$ python3 -q
>>> import numpy as np
>>> from numpy import linalg as LA
>>> np.set_printoptions(precision=2, suppress=True, linewidth=200)
>>> A = np.load("out2.npy")
>>> A
array([[  3.93,  -4.43,  -0.59,   5.48,   5.74],
       [  1.54,   0.22,  -0.82,   1.14,   3.5 ],
       [  1.92,   0.24,  -0.84,   1.01,   4.01],
       [  8.59,  -3.35,  -2.86,   7.83,  15.83],
       [  1.57,   0.39,  -0.61,   0.66,   3.3 ],
       [ -3.48,   0.29,   1.45,  -2.47,  -7.01],
       [ -1.41,   0.48,  -0.16,  -0.43,  -1.91],
       [ -0.43,   1.39,  -0.24,  -1.21,  -0.13],
       [  0.04,  -0.73,   0.04,   0.68,  -0.17],
       [ -1.79,  -0.21,   0.63,  -0.8 ,  -3.55],
       [  0.54,   2.75,  -1.15,  -1.47,   2.68],
       [ -7.59,   4.24,   1.67,  -7.29, -12.85],
       [  5.6 ,  -1.42,  -1.98,   4.38,  10.59],
       [  2.76,  -0.81,  -0.74,   2.18,   5.1 ],
       [  3.64,   0.84,  -1.24,   1.09,   7.32],
       [  0.41,   0.8 ,   0.11,  -0.61,   0.91],
       [ -1.  ,   1.67,  -0.12,  -1.56,  -0.98],
       [ -0.39,  -3.35,   0.7 ,   2.42,  -2.24],
       [ -2.13,  -0.15,   0.71,  -0.83,  -4.09],
       [  3.17,  -1.45,  -0.38,   2.58,   5.19],
       [ -1.27,   0.86,   0.69,  -1.95,  -2.6 ],
       [ -0.14,  -1.96,  -0.05,   2.05,  -0.57],
       [ -1.52,   1.53,   0.43,  -2.27,  -2.54],
       [ -4.29,   1.39,   1.18,  -3.31,  -7.79],
       [  5.65,  -3.25,  -1.54,   5.8 ,   9.84],
       [ -1.79,   1.35,   0.2 ,  -1.93,  -2.73]])
>>> def softmax(z):
...     e = np.exp(z - z.max(axis=-1, keepdims=True))
...     return e / e.sum(axis=-1, keepdims=True)
... 
>>> softmax(A[15])
array([0.19, 0.28, 0.14, 0.07, 0.32])
>>> S = A @ A.T / np.sqrt(5)
>>> softmax(S).round(6).argmax(axis=1)
array([ 3,  3,  3,  3,  3, 11, 11, 11,  0, 11,  3, 11,  3,  3,  3,  3, 11, 17, 11,  3, 11,  0, 11, 11,  3, 11])
>>> arr = np.load("m.npy")
>>> arr
array([[-0.2, -0.5,  0.1],
       [ 0.7,  0.4, -1.3],
       [-0.6,  0.6,  0.4],
       [ 0.6, -0.7,  0.4],
       [ 0.2,  0.2, -1.5],
       [-1.3,  0.8, -0.1],
       [-2.1,  3.3,  2.4],
       [ 1. ,  0.3, -0.6],
       [-0.8, -1.2, -1.9],
       [-1.1,  1.4, -0.9],
       [-0.3, -1.3,  2.2]])
>>> cov = np.cov(arr, rowvar=False)
>>> np.polyfit(arr[:, 2], arr[:, 0], 1)
array([-0.26, -0.37])
>>> arr.std(axis=0)
array([0.9 , 1.24, 1.33])
>>> np.argsort(-arr.std(axis=0).round(6), kind="stable")
array([2, 1, 0])
>>> cov.shape
(3, 3)
>>> O, Rm = LA.qr(arr)
>>> np.round(np.trace(O @ O.T), 2)
np.float64(3.0)
>>> O @ Rm
array([[-0.2, -0.5,  0.1],
       [ 0.7,  0.4, -1.3],
       [-0.6,  0.6,  0.4],
       [ 0.6, -0.7,  0.4],
       [ 0.2,  0.2, -1.5],
       [-1.3,  0.8, -0.1],
       [-2.1,  3.3,  2.4],
       [ 1. ,  0.3, -0.6],
       [-0.8, -1.2, -1.9],
       [-1.1,  1.4, -0.9],
       [-0.3, -1.3,  2.2]])
>>> np.allclose(Rm.T @ Rm, arr.T @ arr)
True
>>> Rm
array([[ 3.21, -2.56, -1.52],
       [ 0.  , -3.39, -0.3 ],
       [ 0.  ,  0.  , -4.15]])
>>> O
array([[-0.06,  0.19, -0.02],
       [ 0.22, -0.28,  0.25],
       [-0.19, -0.04, -0.03],
       [ 0.19,  0.07, -0.17],
       [ 0.06, -0.11,  0.35],
       [-0.4 ,  0.07,  0.17],
       [-0.65, -0.48, -0.3 ],
       [ 0.31, -0.32,  0.05],
       [-0.25,  0.54,  0.51],
       [-0.34, -0.15,  0.35],
       [-0.09,  0.45, -0.53]])
>>> O.shape, Rm.shape
((11, 3), (3, 3))
>>> Ac = arr - arr.mean(axis=0)
>>> Uu, sv, Vh = LA.svd(Ac, full_matrices=False)
>>> np.searchsorted(np.cumsum(sv ** 2) / (sv ** 2).sum(), 0.9) + 1
np.int64(3)
>>> LA.matrix_rank(Ac)
np.int64(3)
>>> np.round(Ac.mean(axis=0), 2) + 0
array([0., 0., 0.])
>>> sv ** 2 / (sv ** 2).sum()
array([0.6, 0.3, 0.1])
>>> sv
array([5.25, 3.67, 2.14])
>>> m1 = np.loadtxt("w.csv", delimiter=",")
>>> m1
array([[ 1.,  1.,  0.],
       [ 0.,  2., -1.],
       [ 0.,  0., -2.]])
>>> rng = np.random.default_rng(909)
>>> labels = rng.permutation(3)
>>> A2 = m1[:, labels] * rng.choice([-1, 1], 3)
>>> A2
array([[ 0., -1., -1.],
       [-1., -0., -2.],
       [-2., -0., -0.]])
>>> Uu, _, Vh = LA.svd(m1.T @ A2)
>>> np.round(Uu @ Vh, 2) + 0
array([[ 0., -1.,  0.],
       [ 0.,  0., -1.],
       [ 1.,  0.,  0.]])
>>> vals, evecs = LA.eig(m1)
>>> np.sort(LA.eigvals(LA.inv(m1)))
array([-0.5,  0.5,  1. ])
>>> np.sort(LA.eigvals(m1 @ m1))
array([1., 4., 4.])
>>> vals
array([ 1.,  2., -2.])
>>> K = np.array([[1, -1, 1, -1, -1, 1, -1, 1],
...     [1, -1, 1, -1, 1, -1, 1, -1],
...     [1, 1, -1, -1, -1, -1, 1, 1],
...     [1, -1, -1, 1, -1, 1, 1, -1]])
>>> A2 = K[0, 0] * K[1:] - np.outer(K[1:, 0], K[0])
>>> A2
array([[ 0,  0,  0,  0,  2, -2,  2, -2],
       [ 0,  2, -2,  0,  0, -2,  2,  0],
       [ 0,  0, -2,  2,  0,  0,  2, -2]])
>>> np.flatnonzero(~A2.round(6).any(axis=1))
array([], dtype=int64)
>>> LA.matrix_rank(A2), LA.matrix_rank(K)
(np.int64(3), np.int64(4))
>>> x = np.array([9, -7, 0, 4, -2, 1, -7, -8])
>>> K * x
array([[ 9,  7,  0, -4,  2,  1,  7, -8],
       [ 9,  7,  0, -4, -2, -1, -7,  8],
       [ 9, -7,  0, -4,  2, -1, -7, -8],
       [ 9,  7,  0,  4,  2,  1, -7,  8]])
>>> K @ (2 * x)
array([ 28,  20, -32,  48])
>>> K @ np.eye(8)[3]
array([-1., -1., -1.,  1.])
>>> Uu, sv, Vh = LA.svd(K, full_matrices=False)
>>> np.round(Uu.T @ Uu, 2) + 0
array([[1., 0., 0., 0.],
       [0., 1., 0., 0.],
       [0., 0., 1., 0.],
       [0., 0., 0., 1.]])
>>> np.allclose(Uu * sv @ Vh, K)
True
>>> Uu.shape, sv.shape, Vh.shape
((4, 4), (4,), (4, 8))
>>> np.round(Vh @ Vh.T, 2) + 0
array([[1., 0., 0., 0.],
       [0., 1., 0., 0.],
       [0., 0., 1., 0.],
       [0., 0., 0., 1.]])
>>> mat = np.load("layer8.npy")
>>> mat
array([[0, 0],
       [0, 0],
       [7, 0]])
>>> rank = LA.matrix_rank(mat)
>>> rank
np.int64(1)
>>> null = LA.svd(mat)[2][rank:].T
>>> null.shape
(2, 1)
>>> [int(LA.matrix_rank(mat[:, :j + 1])) for j in range(2)]
[1, 1]
>>> Uu, sv, Vh = LA.svd(mat)
>>> evecs = Vh[:(sv > 1e-8).sum()]
>>> x = mat[0] + -2 * mat[1] + rng.integers(2) * np.eye(2)[0]
>>> x
array([0., 0.])
>>> evecs.T @ evecs
array([[1., 0.],
       [0., 0.]])
>>> np.round(LA.norm(x - evecs.T @ evecs @ x), 2)
np.float64(0.0)
>>> np.allclose(evecs.T @ evecs @ x, x)
True
>>> J = np.load("sample1.npy")
>>> J
array([[ 2, -1,  0],
       [-2,  0, -3],
       [-2, -2,  0]])
>>> labels = rng.permutation(3)
>>> labels
array([1, 2, 0])
>>> A2 = J[labels][:, labels]
>>> np.trace(A2)
np.int64(2)
>>> np.allclose(A2, J)
False
>>> r0 = np.array([1, -1, 2])
>>> A2 = J + np.outer(r0, np.eye(3)[0])
>>> LA.matrix_rank(LA.inv(A2) - LA.inv(J), tol=1e-8)
np.int64(1)
>>> np.round(LA.det(A2) / LA.det(J), 2), round(1 + LA.solve(J, r0)[0], 2)
(np.float64(1.0), np.float64(1.0))
>>> LA.matrix_rank(A2 - J)
np.int64(1)
>>> A2
array([[ 3., -1.,  0.],
       [-3.,  0., -3.],
       [ 0., -2.,  0.]])
>>> O, evecs = LA.qr(J[:, :2])[0], LA.qr(J[:, 2:])[0]
>>> sv = LA.svd(O.T @ evecs, compute_uv=False)
>>> np.degrees(np.arccos(sv.clip(0, 1)))
array([53.3])
>>> x = np.array([2, -1, -2])
>>> (J * x).sum(axis=1)
array([ 5,  2, -2])
>>> LA.norm(J @ x) <= LA.norm(J, 2) * LA.norm(x) + 1e-9
np.True_
>>> np.sign((J @ x).round(6))
array([ 1,  1, -1])
>>> J @ np.ones(3)
array([ 1., -5., -4.])
>>> J @ (2 * x)
array([10,  4, -4])
>>> proj = np.triu(np.array([[3, -3, 1], [0, 1, 0], [-3, 3, -1]]), 1) + np.eye(3)
>>> A2 = proj @ J @ LA.inv(proj)
>>> round(float(LA.det(A2)), 2)
-18.0
>>> A2
array([[ 6., 15.,  3.],
       [-2., -6., -1.],
       [-2., -8.,  2.]])
>>> np.trace(A2), np.trace(J)
(np.float64(2.0), np.int64(2))
>>> E = np.loadtxt("arr.csv", delimiter=",")
>>> E
array([[-0.81,  1.29, -1.67, -0.22],
       [-0.41,  0.69, -0.94, -0.43],
       [ 0.91, -0.5 ,  1.13,  0.75],
       [ 2.01, -1.19,  3.33,  1.48],
       [ 1.6 , -1.94,  4.28,  1.95],
       [ 1.53, -1.72,  2.83,  1.46],
       [ 1.77, -0.99,  2.9 ,  1.34],
       [-0.07, -0.43,  0.47,  0.18],
       [-0.02,  0.  ,  0.75,  0.21],
       [-1.05,  0.87, -2.07, -1.61],
       [-0.23,  0.7 , -1.71, -1.05],
       [ 0.8 , -0.98,  1.47,  0.67],
       [-1.19,  1.47, -2.32, -1.5 ],
       [ 0.63, -0.58,  0.57, -0.18],
       [-0.89,  1.28, -1.9 , -1.46],
       [-0.33,  0.55, -0.39, -0.27],
       [ 0.36, -0.01,  0.  , -0.16],
       [ 0.66, -0.44,  0.92,  0.87],
       [-0.79,  0.69, -1.38, -0.72],
       [-0.5 ,  0.85, -1.18, -1.19],
       [-0.77,  0.91, -2.06, -0.93],
       [-0.95,  0.43, -1.44, -0.62],
       [-0.82,  0.25, -0.96, -0.62],
       [-1.94,  1.95, -3.02, -1.61],
       [-1.53,  1.82, -3.6 , -1.37],
       [ 0.67, -0.9 ,  0.31,  0.44],
       [ 0.9 , -0.4 ,  1.4 ,  1.33],
       [-0.08,  0.01,  0.22,  0.42]])
>>> labels = E[:, 3] > np.median(E[:, 3])
>>> r0 = E[labels].mean(axis=0) - E[~labels].mean(axis=0)
>>> labels.astype(int)
array([0, 0, 1, 1, 1, 1, 1, 1, 1, 0, 0, 1, 0, 1, 0, 0, 1, 1, 0, 0, 0, 0, 0, 0, 0, 1, 1, 1])
>>> x = np.array([-2, 3, -5, 9])
>>> target = E @ x
>>> LA.lstsq(E, target)[0]
array([-2.,  3., -5.,  9.])
>>> np.round(LA.pinv(E) @ E, 2) + 0
array([[1., 0., 0., 0.],
       [0., 1., 0., 0.],
       [0., 0., 1., 0.],
       [0., 0., 0., 1.]])
>>> LA.solve(E.T @ E, E.T @ target)
array([-2.,  3., -5.,  9.])
>>> target = target + 0.02 * rng.normal(size=28)
>>> target
array([ 11.87,   3.71,  -2.24, -10.96, -12.88,  -9.22,  -8.97,  -1.88,  -1.81,   0.57,   1.63,  -5.87,   4.89,  -7.44,   2.  ,   1.82,  -2.19,   0.6 ,   4.05,  -1.26,   6.23,   4.8 ,   1.6 ,  10.33,
        14.22,  -1.64,   1.96,   2.82])
>>> coef, *_ = LA.lstsq(E, target)
>>> round(float(LA.norm(target - E @ coef)), 2)
0.1
>>> [round(float(LA.norm(LA.solve(E.T @ E + lam * np.eye(4), E.T @ target))), 2) for lam in (0, 1, 10, 100)]
[10.91, 7.88, 2.95, 1.43]
>>> np.round(E.T @ (target - E @ coef), 2) + 0
array([0., 0., 0., 0.])
>>> Ac = (E - E.mean(axis=0)) / E.std(axis=0)
>>> np.argwhere(np.abs(Ac) > 2)
array([[4, 1],
       [4, 2]])
>>> coef = LA.lstsq(np.delete(Ac, 3, axis=1), Ac[:, 3])[0]
>>> coef
array([ 0.13, -0.01,  0.82])
>>> round(1 - np.var(Ac[:, 3] - np.delete(Ac, 3, axis=1) @ coef), 2)
np.float64(0.91)
>>> A2 = E / np.sqrt((E ** 2).mean(axis=1, keepdims=True))
>>> A2[1]
array([-0.63,  1.05, -1.44, -0.66])
>>> LA.norm(A2, axis=1)
array([2., 2., 2., 2., 2., 2., 2., 2., 2., 2., 2., 2., 2., 2., 2., 2., 2., 2., 2., 2., 2., 2., 2., 2., 2., 2., 2., 2.])
>>> t = np.radians(120)
>>> Rm = np.eye(4)
>>> Rm[2, 2] = Rm[1, 1] = np.cos(t)
>>> Rm[2, 1], Rm[1, 2] = -np.sin(t), np.sin(t)
>>> Rm
array([[ 1.  ,  0.  ,  0.  ,  0.  ],
       [ 0.  , -0.5 ,  0.87,  0.  ],
       [ 0.  , -0.87, -0.5 ,  0.  ],
       [ 0.  ,  0.  ,  0.  ,  1.  ]])
>>> A2 = E @ Rm.T
>>> np.round(LA.det(Rm), 2), round(float(np.trace(Rm)), 2)
(np.float64(1.0), 1.0)
>>> np.allclose(E @ E.T, A2 @ A2.T)
True
>>> LA.svd(E, compute_uv=False), LA.svd(A2, compute_uv=False)
(array([13.71,  1.63,  1.41,  1.36]), array([13.71,  1.63,  1.41,  1.36]))
>>> np.abs(A2 - E).max(axis=0)
array([0.  , 6.62, 4.74, 0.  ])
>>> X = np.load("test16.npy")
>>> X
array([[  5, -10, -10,  10, -10,  -5],
       [ -1,   2,   2,  -2,   2,   1],
       [ -9,  18,  18, -18,  18,   9],
       [  9, -18, -18,  18, -18,  -9],
       [  2,  -4,  -4,   4,  -4,  -2]])
>>> x = np.array([2, -2, 3, 2, 3])
>>> target = A @ x
>>> LA.solve(A.T @ A, A.T @ target)
array([ 2., -2.,  3.,  2.,  3.])
>>> np.round(LA.pinv(A) @ A, 2) + 0
array([[1., 0., 0., 0., 0.],
       [0., 1., 0., 0., 0.],
       [0., 0., 1., 0., 0.],
       [0., 0., 0., 1., 0.],
       [0., 0., 0., 0., 1.]])
>>> LA.lstsq(A, target)[0]
array([ 2., -2.,  3.,  2.,  3.])
>>> target = target + 0.02 * rng.normal(size=26)
>>> target
array([ 43.14,  12.98,  14.88,  78.47,  11.75, -29.15, -10.89,  -7.17,   2.49, -13.53,  -2.74, -71.78,  48.62,  24.58,  26.02,   1.08, -11.73,   6.13, -15.77,  28.86, -13.88,   5.88, -16.98, -37.82,
        54.29, -17.74])
>>> coef, *_ = LA.lstsq(A, target)
>>> [round(float(LA.norm(LA.solve(A.T @ A + lam * np.eye(5), A.T @ target))), 2) for lam in (0, 1, 10, 100)]
[5.49, 4.75, 4.29, 3.83]
>>> np.round(A.T @ (target - A @ coef), 2) + 0
array([0., 0., 0., 0., 0.])
>>> coef
array([ 2.04, -1.96,  3.03,  2.04,  2.98])
>>> coef.round()
array([ 2., -2.,  3.,  2.,  3.])
